>>> import numpy as np
>>> np.set_printoptions(suppress=True, linewidth=100)
>>> rd = lambda a: np.round(a, 1) + 0
>>> rng = np.random.default_rng(26563)
>>> W0 = np.eye(4, dtype=int)[rng.permutation(4)] * np.array([0, 1, 1, 0])
>>> print(W0)
[[0 0 0 0]
 [0 0 0 0]
 [0 0 1 0]
 [0 1 0 0]]
>>> # 3 blocks once reordered
>>> other = np.array([[-1, 2, 0], [2, 1, 0]])
>>> Z = np.kron(other, W0)
>>> print(Z)
[[ 0  0  0  0  0  0  0  0  0  0  0  0]
 [ 0  0  0  0  0  0  0  0  0  0  0  0]
 [ 0  0 -1  0  0  0  2  0  0  0  0  0]
 [ 0 -1  0  0  0  2  0  0  0  0  0  0]
 [ 0  0  0  0  0  0  0  0  0  0  0  0]
 [ 0  0  0  0  0  0  0  0  0  0  0  0]
 [ 0  0  2  0  0  0  1  0  0  0  0  0]
 [ 0  2  0  0  0  1  0  0  0  0  0  0]]
>>> print(np.linalg.matrix_rank(Z))
4
>>> E = np.load("mat.npy")
>>> print(E)
[[1.  0.5 0.2 0.1 0.1 0.  0.  0. ]
 [0.5 1.  0.5 0.2 0.1 0.1 0.  0. ]
 [0.2 0.5 1.  0.5 0.2 0.1 0.1 0. ]
 [0.1 0.2 0.5 1.  0.5 0.2 0.1 0.1]
 [0.1 0.1 0.2 0.5 1.  0.5 0.2 0.1]
 [0.  0.1 0.1 0.2 0.5 1.  0.5 0.2]
 [0.  0.  0.1 0.1 0.2 0.5 1.  0.5]
 [0.  0.  0.  0.1 0.1 0.2 0.5 1. ]]
>>> # symmetric
>>> vals, evecs = np.linalg.eigh(E)
>>> x0 = np.array([0, 2, 1, 2, 2, 1, 2, 1])
>>> print(rd(evecs * np.abs(vals) @ evecs.T))
[[1.  0.5 0.2 0.1 0.1 0.  0.  0. ]
 [0.5 1.  0.5 0.2 0.1 0.1 0.  0. ]
 [0.2 0.5 1.  0.5 0.2 0.1 0.1 0. ]
 [0.1 0.2 0.5 1.  0.5 0.2 0.1 0.1]
 [0.1 0.1 0.2 0.5 1.  0.5 0.2 0.1]
 [0.  0.1 0.1 0.2 0.5 1.  0.5 0.2]
 [0.  0.  0.1 0.1 0.2 0.5 1.  0.5]
 [0.  0.  0.  0.1 0.1 0.2 0.5 1. ]]
>>> print(np.abs(E).sum(axis=1).max(), rd(np.abs(vals).max()))
2.7 2.5
>>> print(rd(evecs * np.maximum(vals, 0) @ evecs.T))
[[1.  0.5 0.2 0.1 0.1 0.  0.  0. ]
 [0.5 1.  0.5 0.2 0.1 0.1 0.  0. ]
 [0.2 0.5 1.  0.5 0.2 0.1 0.1 0. ]
 [0.1 0.2 0.5 1.  0.5 0.2 0.1 0.1]
 [0.1 0.1 0.2 0.5 1.  0.5 0.2 0.1]
 [0.  0.1 0.1 0.2 0.5 1.  0.5 0.2]
 [0.  0.  0.1 0.1 0.2 0.5 1.  0.5]
 [0.  0.  0.  0.1 0.1 0.2 0.5 1. ]]
>>> print(rd(x0 @ E @ x0 / (x0 @ x0)), rd(vals[0]), rd(vals[-1]))
2.2 0.3 2.5
>>> x0 = np.ones(8)
>>> for _ in range(3):
...     x0 = E @ x0
...     x0 /= np.linalg.norm(x0)
...     print(round(x0 @ E @ x0, 1))
... 
2.5
2.5
2.5
>>> print(rd(np.linalg.eigvalsh(E)[-1]))
2.5
>>> print(rd(x0))
[0.2 0.3 0.4 0.4 0.4 0.4 0.3 0.2]
>>> A = np.minimum.outer(np.arange(1, 5), np.arange(1, 5)) * -2
>>> print(A)
[[-2 -2 -2 -2]
 [-2 -4 -4 -4]
 [-2 -4 -6 -6]
 [-2 -4 -6 -8]]
>>> vals, evecs = np.linalg.eigh(A)
>>> x0 = np.array([2, 2, 1, 0])
>>> print(rd(x0 @ A @ x0 / (x0 @ x0)), rd(vals[0]), rd(vals[-1]))
-7.8 -16.6 -0.6
>>> print(rd(evecs * np.abs(vals) @ evecs.T))
[[2. 2. 2. 2.]
 [2. 4. 4. 4.]
 [2. 4. 6. 6.]
 [2. 4. 6. 8.]]
>>> print(np.abs(A).sum(axis=1).max(), rd(np.abs(vals).max()))
20 16.6
>>> print((np.linalg.matrix_power((W0 != 0) + (W0.T != 0) + np.eye(4), 4) > 0).astype(int))
[[1 0 0 0]
 [0 1 0 1]
 [0 0 1 0]
 [0 1 0 1]]
>>> print(np.flatnonzero(np.linalg.matrix_power((W0 != 0) + (W0.T != 0) + np.eye(4), 4)[0]))
[0]
>>> print(W0 @ W0)
[[0 0 0 0]
 [0 0 0 0]
 [0 0 1 0]
 [0 0 0 0]]
>>> print([round(float(np.linalg.det(A[:i, :i])), 2) + 0 for i in range(1, 5)])
[-2.0, 4.0, -8.0, 16.0]
>>> try:
...     np.linalg.cholesky(A)
... except np.linalg.LinAlgError as e:
...     print(repr(e))
... 
LinAlgError('Matrix is not positive definite')
>>> left, sig, VT = np.linalg.svd(A, full_matrices=False)
>>> print(rd(np.abs(VT[0])))
[0.2 0.4 0.6 0.7]
>>> print(rd(sig / sig[0]))
[1.  0.1 0.1 0. ]
>>> print(np.abs(left[:, 0]).round(6).argmax())
3
>>> print(rd(VT @ VT.T))
[[1. 0. 0. 0.]
 [0. 1. 0. 0.]
 [0. 0. 1. 0.]
 [0. 0. 0. 1.]]
>>> print(rd(left.T @ A @ VT.T))
[[16.6  0.   0.   0. ]
 [ 0.   2.   0.   0. ]
 [ 0.   0.   0.9  0. ]
 [ 0.   0.   0.   0.6]]
>>> data = np.load("x.npy")
>>> print(data)
[[ 3  4  5  6  7  8]
 [ 9 10 11 12 13 14]
 [15 16 17 18 19 20]
 [21 22 23 24 25 26]
 [27 28 29 30 31 32]
 [33 34 35 36 37 38]
 [39 40 41 42 43 44]
 [45 46 47 48 49 50]]
>>> print(rd(np.trace(np.linalg.pinv(data) @ data)))
2.0
>>> print(np.allclose(data[:-1].T @ np.linalg.lstsq(data[:-1].T, data[-1])[0], data[-1]))
True
>>> left, sig, VT = np.linalg.svd(data)
>>> print(rd(sig))
[207.1   5.4   0.    0.    0.    0. ]
>>> print(np.argmax(sig[:-1] / (sig[1:] + 1e-6)) + 1)
2
>>> other = left[:, :2] @ np.diag(sig[:2]) @ VT[:2]
>>> print(rd(np.linalg.norm(data - other) / np.linalg.norm(data)))
0.0
>>> print(rd(np.linalg.norm(data - other, 2)), rd(sig[2]))
0.0 0.0
>>> print(rd(np.abs(data - other).max()))
0.0
>>> ang = np.radians(120)
>>> R = np.eye(6)
>>> R[4, 4] = R[2, 2] = np.cos(ang)
>>> R[4, 2], R[2, 4] = -np.sin(ang), np.sin(ang)
>>> print(rd(R))
[[ 1.   0.   0.   0.   0.   0. ]
 [ 0.   1.   0.   0.   0.   0. ]
 [ 0.   0.  -0.5  0.   0.9  0. ]
 [ 0.   0.   0.   1.   0.   0. ]
 [ 0.   0.  -0.9  0.  -0.5  0. ]
 [ 0.   0.   0.   0.   0.   1. ]]
>>> other = data @ R.T
>>> print(rd(np.linalg.det(R)), np.trace(R))
1.0 3.0
>>> print(rd(np.abs(other - data).max(axis=0)))
[  0.    0.   28.1   0.  114.2   0. ]
>>> print(rd(np.linalg.svd(data, compute_uv=False)))
[207.1   5.4   0.    0.    0.    0. ]
>>> print(data.sum(axis=1))
[ 33  69 105 141 177 213 249 285]
>>> np.zeros(8, 6)
Traceback (most recent call last):
  File "<python-input-63>", line 1, in <module>
    np.zeros(8, 6)
    ~~~~~~~~^^^^^^
TypeError: Cannot interpret '6' as a data type
>>> J = np.load("test19.npy")
>>> print(J)
[[ 6.  0.  5.]
 [ 0.  5.  0.]
 [ 5.  0. 30.]]
>>> x0 = np.array([-3, 2, -2])
>>> print(np.linalg.norm(J @ x0) <= np.linalg.norm(J, 2) * np.linalg.norm(x0) + 1e-9)
True
>>> print(J @ np.ones(3))
[11.  5. 35.]
>>> print(np.sign((J @ x0).round(6)))
[-1.  1. -1.]
>>> print(J @ np.eye(3)[0])
[6. 0. 5.]
>>> print(np.einsum("ij,j->i", J, x0))
[-28.  10. -75.]
>>> vals, evecs = np.linalg.eigh(J)
>>> x0 = np.array([2, 3, -2])
>>> print(rd(x0 @ J @ x0 / (x0 @ x0)), vals[0], vals[-1])
8.8 5.0 31.0
>>> print(rd(evecs * np.abs(vals) @ evecs.T))
[[ 6.  0.  5.]
 [ 0.  5.  0.]
 [ 5.  0. 30.]]
>>> print((np.sign(evecs[:, -1].round(6)) == np.sign(evecs[0, -1].round(6))).astype(int))
[1 0 1]
>>> print(np.trace(J))
41.0
>>> print(np.allclose(J @ J.T, J.T @ J))
True
>>> print(J @ J)
[[ 61.   0. 180.]
 [  0.  25.   0.]
 [180.   0. 925.]]
>>> print(rd(np.abs(np.linalg.eigvals(J)).max()))
31.0
>>> print((J + J.T) / 2)
[[ 6.  0.  5.]
 [ 0.  5.  0.]
 [ 5.  0. 30.]]
>>> Lm = np.linalg.cholesky(J)
>>> print(rd(Lm @ Lm.T))
[[ 6.  0.  5.]
 [ 0.  5.  0.]
 [ 5.  0. 30.]]
>>> F = np.load("arr.npy")
>>> print(F)
[[1 0 0]
 [1 1 0]
 [2 3 1]]
>>> # triangular
>>> r0 = np.array([-8, -5, -9])
>>> other = F + np.outer(r0, np.eye(3)[1])
>>> print(np.linalg.matrix_rank(np.linalg.inv(other) - np.linalg.inv(F), tol=1e-8))
1
>>> print(np.linalg.matrix_rank(other - F))
1
>>> other = F + rng.integers(-2, 3, (3, 1)) @ rng.integers(-2, 3, (1, 3))
>>> print(other)
[[ 1  0  0]
 [-3  5  4]
 [ 2  3  1]]
>>> print(rd(np.linalg.svd(other - F, compute_uv=False)))
[6.9 0.  0. ]
>>> m1 = np.load("run4.npy")
>>> print(m1)
[[ 21 -14  42 -21  49]
 [ 27 -18  54 -27  63]
 [  9  -6  18  -9  21]
 [ 24 -16  48 -24  56]
 [-18  12 -36  18 -42]
 [ -3   2  -6   3  -7]
 [ -6   4 -12   6 -14]
 [ -3   2  -6   3  -7]
 [ 21 -14  42 -21  49]
 [  6  -4  12  -6  14]]
>>> labels = m1[:, 4] > np.median(m1[:, 4])
>>> r0 = m1[labels].mean(axis=0) - m1[~labels].mean(axis=0)
>>> print(labels.astype(int))
[1 1 1 1 0 0 0 0 1 0]
>>> print(np.argsort(-np.abs(r0).round(6), kind="stable"))
[4 2 0 3 1]
>>> left, sig, VT = np.linalg.svd(m1)
>>> evecs = VT[:(sig > 1e-8).sum()]
>>> x0 = m1[2] + -2 * m1[3] + rng.integers(2) * np.eye(5)[4]
>>> print(x0)
[-39.  26. -78.  39. -91.]
>>> print(np.allclose(evecs.T @ evecs @ x0, x0))
True
>>> print(rd(evecs.T @ evecs))
[[ 0.1 -0.1  0.2 -0.1  0.2]
 [-0.1  0.  -0.1  0.1 -0.1]
 [ 0.2 -0.1  0.3 -0.2  0.4]
 [-0.1  0.1 -0.2  0.1 -0.2]
 [ 0.2 -0.1  0.4 -0.2  0.5]]
>>> print(rd(np.linalg.norm(m1, 2) / np.linalg.norm(m1)))
1.0
>>> print(np.argsort(-np.linalg.norm(m1, axis=0).round(6), kind="stable")[:3])
[4 2 0]
>>> arr = np.loadtxt("data.csv", delimiter=",")
>>> print(arr)
[[  8.1  11.5  19.6 -23.8  18.7  15.5   9.1]
 [  3.1  -1.7  -0.3   9.   -2.8   0.1   1.9]
 [  6.4   1.4  15.9   6.2  13.1  -2.9   1.5]
 [ -5.2  -0.9 -11.9  -7.4  -6.4  -0.3  -5.6]
 [  0.9   2.6   9.3  -7.    6.    4.6   4.6]
 [ 10.9   6.3  20.4  -7.1  16.8   9.9   9.1]
 [  7.3   7.1   9.1 -11.9   5.2  20.1  15.7]
 [  1.3   0.7   3.   -3.8   2.7   4.3   4. ]
 [  6.5  10.1  19.4 -22.6  18.5  14.5   8.5]
 [ -7.4  -4.   -3.7   4.   -5.5  -7.3  -4.5]
 [  1.3   5.5  16.1 -13.   14.4   2.1   1.5]
 [  1.4  -2.5   1.5  10.2   0.7  -3.4   2.1]
 [ -4.5  -8.   -8.4  20.4 -11.7 -12.8  -5.2]
 [  6.6  -1.3   5.7  11.5   5.2  -3.1   1.2]
 [  0.2   1.8  -2.   -9.1   4.6   1.9  -0.8]
 [  4.2   5.1   5.2 -12.6   7.8  10.2   5.2]]
>>> Z = arr[[8, 9]].astype(float)
>>> for _ in range(4):
...     labels = np.linalg.norm(arr[:, None] - Z, axis=-1).argmin(axis=1)
...     Z = np.array([arr[labels == j].mean(axis=0) for j in range(2)])
... 
>>> print(labels)
[0 1 1 1 0 0 0 1 0 1 0 1 1 1 1 0]
>>> print(np.bincount(labels))
[7 9]
